In [1]: import numpy as np

In [2]: np.set_printoptions(precision=3, suppress=True, linewidth=140, legacy="1.25")

In [3]: F = np.loadtxt("x.csv", delimiter=",")

In [4]: F
Out[4]: 
array([[ 1., -4.,  2.],
       [-4., 16., -8.],
       [ 2., -8.,  4.]])

In [5]: # symmetric

In [6]: G = F.T @ F

In [7]: np.diag(G)
Out[7]: array([ 21., 336.,  84.])

In [8]: np.round(np.linalg.eigvalsh(G)[::-1], 3) + 0
Out[8]: array([441.,   0.,   0.])

In [9]: np.allclose(G, G.T)
Out[9]: True

In [10]: np.linalg.matrix_rank(G)
Out[10]: 1

In [11]: np.linalg.lstsq(F[:-1].T, F[-1])[2]
Out[11]: 1

In [12]: F @ np.linalg.pinv(F) @ F
Out[12]: 
array([[ 1., -4.,  2.],
       [-4., 16., -8.],
       [ 2., -8.,  4.]])

In [13]: np.abs(np.diag(np.linalg.qr(F)[1])) > 1e-9
Out[13]: array([ True, False, False])

In [14]: m1 = np.loadtxt("m.csv", delimiter=",")

In [15]: m1
Out[15]: 
array([[-20.,  33.,  -9., -15.],
       [ -8.,  15.,  -4.,  -4.],
       [ 38., -65.,  17.,  37.],
       [ -8.,  23.,  -4., -12.]])

In [16]: other = np.array([[7, 9, 0], [6, 7, 5]])

In [17]: Z = np.kron(other, m1)

In [18]: round(np.linalg.norm(Z, 2), 3), round(np.linalg.norm(other, 2) * np.linalg.norm(m1, 2), 3)
Out[18]: (1512.672, 1512.672)

In [19]: Z
Out[19]: 
array([[-140.,  231.,  -63., -105., -180.,  297.,  -81., -135.,   -0.,    0.,   -0.,   -0.],
       [ -56.,  105.,  -28.,  -28.,  -72.,  135.,  -36.,  -36.,   -0.,    0.,   -0.,   -0.],
       [ 266., -455.,  119.,  259.,  342., -585.,  153.,  333.,    0.,   -0.,    0.,    0.],
       [ -56.,  161.,  -28.,  -84.,  -72.,  207.,  -36., -108.,   -0.,    0.,   -0.,   -0.],
       [-120.,  198.,  -54.,  -90., -140.,  231.,  -63., -105., -100.,  165.,  -45.,  -75.],
       [ -48.,   90.,  -24.,  -24.,  -56.,  105.,  -28.,  -28.,  -40.,   75.,  -20.,  -20.],
       [ 228., -390.,  102.,  222.,  266., -455.,  119.,  259.,  190., -325.,   85.,  185.],
       [ -48.,  138.,  -24.,  -72.,  -56.,  161.,  -28.,  -84.,  -40.,  115.,  -20.,  -60.]])

In [20]: np.linalg.matrix_rank(Z)
Out[20]: 8
